$ python -q
>>> import numpy as np
>>> import numpy.linalg as la
>>> np.set_printoptions(suppress=True, linewidth=100)
>>> A2 = np.array([[1, 0, -2, 4, 5],
...     [4, -2, 1, 0, 1],
...     [-5, 2, -3, -5, -4],
...     [2, 1, 1, 5, 2],
...     [3, 1, -5, -4, -5]])
>>> arr = np.triu(A2)
>>> print(arr)
[[ 1  0 -2  4  5]
 [ 0 -2  1  0  1]
 [ 0  0 -3 -5 -4]
 [ 0  0  0  5  2]
 [ 0  0  0  0 -5]]
>>> la.rank(arr)
Traceback (most recent call last):
  File "<python-input-6>", line 1, in <module>
    la.rank(arr)
    ^^^^^^^
AttributeError: module 'numpy.linalg' has no attribute 'rank'
>>> print(la.matrix_rank(arr))
5
>>> print(np.unravel_index(np.abs(arr).argmax(), arr.shape))
(np.int64(0), np.int64(4))
>>> print(arr - arr[0])
[[  0   0   0   0   0]
 [ -1  -2   3  -4  -4]
 [ -1   0  -1  -9  -9]
 [ -1   0   2   1  -3]
 [ -1   0   2  -4 -10]]
>>> print(round(float(la.norm(arr)), 1))
12.5
>>> arr[5]
Traceback (most recent call last):
  File "<python-input-11>", line 1, in <module>
    arr[5]
    ~~~^^^
IndexError: index 5 is out of bounds for axis 0 with size 5
>>> print(arr.mean(axis=0))
[ 0.2 -0.4 -0.8  0.8 -0.2]
>>> print(np.diff(arr, axis=0))
[[-1 -2  3 -4 -4]
 [ 0  2 -4 -5 -5]
 [ 0  0  3 10  6]
 [ 0  0  0 -5 -7]]
>>> print(np.round(np.sort(la.eigvals(arr)), 1))
[-5. -3. -2.  1.  5.]
>>> print(np.prod(np.diag(arr)), round(float(la.det(arr)), 1))
-150 -150.0
>>> print(arr @ arr)
[[  1   0   4  34  -4]
 [  0   4  -5  -5 -11]
 [  0   0   9 -10  22]
 [  0   0   0  25   0]
 [  0   0   0   0  25]]
>>> rng = np.random.default_rng(468541)
>>> z = rng.permutation(5)
>>> print(z)
[3 2 1 4 0]
>>> A2 = arr[z][:, z]
>>> print(A2)
[[ 5  0  0  2  0]
 [-5 -3  0 -4  0]
 [ 0  1 -2  1  0]
 [ 0  0  0 -5  0]
 [ 4 -2  0  5  1]]
>>> feats = np.diag(3 * np.array([-1, 0, 0, 1])) + np.array([[0, 0, 1, 1], [2, 3, 2, 3], [0, 2, 0, 1], [0, 0, 3, 3]])
>>> print(feats)
[[-3  0  1  1]
 [ 2  3  2  3]
 [ 0  2  0  1]
 [ 0  0  3  6]]
>>> z = rng.permutation(4)
>>> print(z)
[1 0 3 2]
>>> A2 = feats[z][:, z]
>>> print(A2)
[[ 3  2  3  2]
 [ 0 -3  1  1]
 [ 0  0  6  3]
 [ 2  0  1  0]]
>>> print(np.diag(A2))
[ 3 -3  6  0]
>>> print(np.allclose(A2, feats))
False
>>> print(round(float(la.det(A2)), 1), np.round(la.det(feats[z]), 1))
57.0 57.0
>>> hat = np.triu(np.array([[-3, -8, -7, -5], [9, -4, 0, -8], [9, 5, -7, -4], [-1, -1, 3, -7]]), 1) + np.eye(4)
>>> A2 = hat @ feats @ la.inv(hat)
>>> print(np.trace(A2), np.trace(feats))
6.0 6
>>> print(A2)
[[  -19.  -190.  -163. -2327.]
 [    2.    19.    -8.    85.]
 [    0.     2.   -12.   -55.]
 [    0.     0.     3.    18.]]
>>> t3 = np.stack([feats, 5 * feats, feats[::-1]])
>>> print(np.round(la.det(t3), 1))
[   57. 35625.    57.]
>>> A2 = feats / la.norm(feats, axis=1, keepdims=True)
>>> gram = A2 @ A2.T
>>> print(gram[3].round(1))
[0.4 0.7 0.4 1. ]
>>> print((np.abs(gram) > 0.9).astype(int))
[[1 0 0 0]
 [0 1 0 0]
 [0 0 1 0]
 [0 0 0 1]]
>>> O, R = la.qr(feats)
>>> print(np.allclose(R.T @ R, feats.T @ feats))
True
>>> m1 = np.array([[8, 6, 9, 3, 2],
...     [2, 0, 7, 1, 8],
...     [4, 6, 0, 1, 4],
...     [4, 0, 5, 4, 1],
...     [8, 7, 8, 5, 6]])
>>> m1[-1] = m1[0] + 2 * m1[1]
>>> print(m1)
[[ 8  6  9  3  2]
 [ 2  0  7  1  8]
 [ 4  6  0  1  4]
 [ 4  0  5  4  1]
 [12  6 23  5 18]]
>>> left, sigma, Vh = la.svd(m1)
>>> print(np.argmax(sigma[:-1] / (sigma[1:] + 1e-6)) + 1)
4
>>> A2 = left[:, :4] @ np.diag(sigma[:4]) @ Vh[:4]
>>> print(np.round(la.norm(m1 - A2, 2), 1), np.round(sigma[4], 1))
0.0 0.0
>>> print(round(np.abs(m1 - A2).max(), 1))
0.0
>>> print(la.matrix_rank(m1, rtol=0.05))
4
>>> J = np.loadtxt("dump.csv", delimiter=",")
>>> print(J)
[[3. 1. 0. 0. 0. 0.]
 [0. 2. 0. 0. 0. 0.]
 [0. 2. 0. 0. 0. 0.]
 [0. 0. 3. 1. 0. 0.]
 [0. 0. 0. 2. 0. 0.]
 [0. 0. 0. 2. 0. 0.]
 [0. 0. 0. 0. 3. 1.]
 [0. 0. 0. 0. 0. 2.]
 [0. 0. 0. 0. 0. 2.]]
>>> O, vecs = la.qr(J[:, :2])[0], la.qr(J[:, 2:])[0]
>>> sigma = la.svd(O.T @ vecs, compute_uv=False)
>>> print(np.degrees(np.arccos(sigma.clip(0, 1))))
[90. 90.]
>>> print(np.round(la.norm(O @ O.T - vecs @ vecs.T, 2), 1))
1.0
>>> def softmax(z):
...     e = np.exp(z - z.max(axis=-1, keepdims=True))
...     return e / e.sum(axis=-1, keepdims=True)
... 
>>> print(np.round(softmax(10 * J[8]), 1) + 0)
[0. 0. 0. 0. 0. 1.]
>>> print(np.round(softmax(J).sum(axis=1), 1))
[1. 1. 1. 1. 1. 1. 1. 1. 1.]
>>> print(np.round(softmax(J[8] + 5), 1))
[0.1 0.1 0.1 0.1 0.1 0.6]
>>> print(np.round(softmax(J[8]), 1))
[0.1 0.1 0.1 0.1 0.1 0.6]
>>> S = J @ J.T / np.sqrt(6)
>>> print(np.round(softmax(S)[8] @ J, 1))
[0.2 0.3 0.2 0.3 0.4 1.2]
>>> print(softmax(S).round(6).argmax(axis=1))
[0 1 1 3 4 4 6 7 7]
>>> print(round(float(la.norm(J) ** 2 / la.norm(J, 2) ** 2), 1))
4.5
>>> print(J[0] @ J[7])
0.0
>>> print(round(float(la.norm(J, 1)), 1), np.round(la.norm(J, np.inf), 1))
5.0 4.0
>>> print(la.norm(J, axis=1).argmax())
0
>>> print(round(float(la.norm(J, 2)), 1))
3.5
>>> print(np.round(la.norm(J[0] - J[7]), 1))
3.7
>>> data = np.load("mat.npy")
>>> print(data)
[[3 0 5 8]
 [8 3 0 5]
 [5 8 3 0]
 [0 5 8 3]]
>>> print(np.round(softmax(data[2]), 1) + 0)
[0.  0.9 0.  0. ]
>>> print(np.round(softmax(data).sum(axis=1), 1))
[1. 1. 1. 1.]
>>> S = data @ data.T / np.sqrt(4)
>>> print(softmax(S).round(6).argmax(axis=1))
[0 1 2 3]
>>> print(np.round(softmax(S), 1) + 0)
[[1. 0. 0. 0.]
 [0. 1. 0. 0.]
 [0. 0. 1. 0.]
 [0. 0. 0. 1.]]
>>> print(round(float(la.det(data[::-1])), 1))
-0.0
>>> print(np.round(la.det(data.T), 1))
0.0
>>> print(np.einsum("ii->", data))
12
>>> print(np.round(la.eigvals(data), 1) + 0)
[16.+0.j -2.+8.j -2.-8.j  0.+0.j]
>>> print(round(la.eigvals(data).sum().real, 1))
12.0
>>> r0, v = data[1], data[3]
>>> print(r0 @ v)
30
>>> p = (r0 @ v) / (r0 @ r0) * r0
>>> print(la.matrix_rank(np.outer(r0, v)))
1
>>> print(np.outer(r0, v))
[[ 0 40 64 24]
 [ 0 15 24  9]
 [ 0  0  0  0]
 [ 0 25 40 15]]
>>> r = la.matrix_rank(data)
>>> print(r)
3
>>> N = la.svd(data)[2][r:].T
>>> print(la.matrix_rank(data.T @ data), la.matrix_rank(data @ data.T))
3 3
>>> print(np.round(data @ N, 1) + 0)
[[0.]
 [0.]
 [0.]
 [0.]]
>>> W0 = np.load("a.npy")
>>> print(W0)
[[-0.4  0.9 -0.2]
 [-2.   0.  -0.3]
 [ 0.8 -0.2  0.9]
 [ 1.9  0.6  0.4]
 [-0.2 -1.2 -0.2]
 [-0.7 -0.4 -1.1]
 [ 1.7  1.1 -0.1]
 [ 0.5  0.  -1. ]
 [-6.5 -6.5  2. ]
 [-1.2  1.6 -0.8]
 [ 0.1  0.6 -1.4]
 [-0.2 -0.8  0.9]
 [ 0.4  1.1 -0.2]
 [-0.1 -0.8  0.4]
 [-0.7 -0.1  0.4]
 [-1.6  0.5  0.6]
 [ 0.5  0.2  0.6]
 [ 2.  -1.3  0.9]
 [ 0.9 -0.7  2.2]
 [ 0.7  0.5  0.7]
 [-2.1 -1.1 -1.5]
 [ 1.9 -0.9 -1.3]
 [ 0.   0.8  0. ]
 [-1.6 -0.4  1. ]
 [-0.1 -2.2 -0.5]
 [-2.1 -2.7 -0.3]
 [-1.4 -0.3  0.1]
 [ 0.7 -2.4 -0.3]]
>>> O, R = la.qr(W0)
>>> print(np.round(O @ R, 1) + 0)
[[-0.4  0.9 -0.2]
 [-2.   0.  -0.3]
 [ 0.8 -0.2  0.9]
 [ 1.9  0.6  0.4]
 [-0.2 -1.2 -0.2]
 [-0.7 -0.4 -1.1]
 [ 1.7  1.1 -0.1]
 [ 0.5  0.  -1. ]
 [-6.5 -6.5  2. ]
 [-1.2  1.6 -0.8]
 [ 0.1  0.6 -1.4]
 [-0.2 -0.8  0.9]
 [ 0.4  1.1 -0.2]
 [-0.1 -0.8  0.4]
 [-0.7 -0.1  0.4]
 [-1.6  0.5  0.6]
 [ 0.5  0.2  0.6]
 [ 2.  -1.3  0.9]
 [ 0.9 -0.7  2.2]
 [ 0.7  0.5  0.7]
 [-2.1 -1.1 -1.5]
 [ 1.9 -0.9 -1.3]
 [ 0.   0.8  0. ]
 [-1.6 -0.4  1. ]
 [-0.1 -2.2 -0.5]
 [-2.1 -2.7 -0.3]
 [-1.4 -0.3  0.1]
 [ 0.7 -2.4 -0.3]]
>>> z = W0[:, 2] > np.median(W0[:, 2])
>>> r0 = W0[z].mean(axis=0) - W0[~z].mean(axis=0)
>>> print(z.astype(int))
[0 0 1 1 0 0 0 0 1 0 0 1 0 1 1 1 1 1 1 1 0 0 1 1 0 0 1 0]
>>> print(round(float((((W0 - W0.mean(axis=0)) @ r0 > 0) == z).mean()), 1))
0.9
>>> x0 = np.array([-8, -9, 0])
>>> target = W0 @ x0
>>> b, lr = np.zeros(3), 1 / la.norm(W0, 2) ** 2
>>> for i in range(3):
...     b -= lr * W0.T @ (W0 @ b - target)
...     if i % 1 == 0: print(i, round(la.norm(W0 @ b - target), 1))
... 
0 7.4
1 6.2
2 5.2
>>> print(b.round(1))
[-8.3 -8.5  1. ]
>>> O, vecs = la.qr(W0[:, :1])[0], la.qr(W0[:, 1:])[0]
>>> sigma = la.svd(O.T @ vecs, compute_uv=False)
>>> print(sigma.round(1))
[0.6]
>>> Z = W0[[6, 25]].astype(float)
>>> for _ in range(7):
...     z = la.norm(W0[:, None] - Z, axis=-1).argmin(axis=1)
...     Z = np.array([W0[z == j].mean(axis=0) for j in range(2)])
... 
>>> print(z)
[0 1 0 0 1 1 0 0 1 0 0 0 0 0 0 1 0 0 0 0 1 0 0 1 1 1 1 1]
>>> print(np.abs(Z[1] - Z[0]).argmax())
0
>>> print(np.bincount(z))
[17 11]
>>> M = np.load("out0.npy")
>>> print(M.round(1))
[[-0.1 -0.8 -0.6]
 [ 0.8  0.3 -0.5]
 [ 0.6 -0.5  0.6]]
>>> print(round(float(la.eigvals(M).sum().real), 1))
0.8
>>> print(np.round(la.det(2 * M), 1), np.round(la.det(M), 1))
8.0 1.0
>>> print(round(float(np.einsum("ij,ji->", M, M)), 1))
-1.0
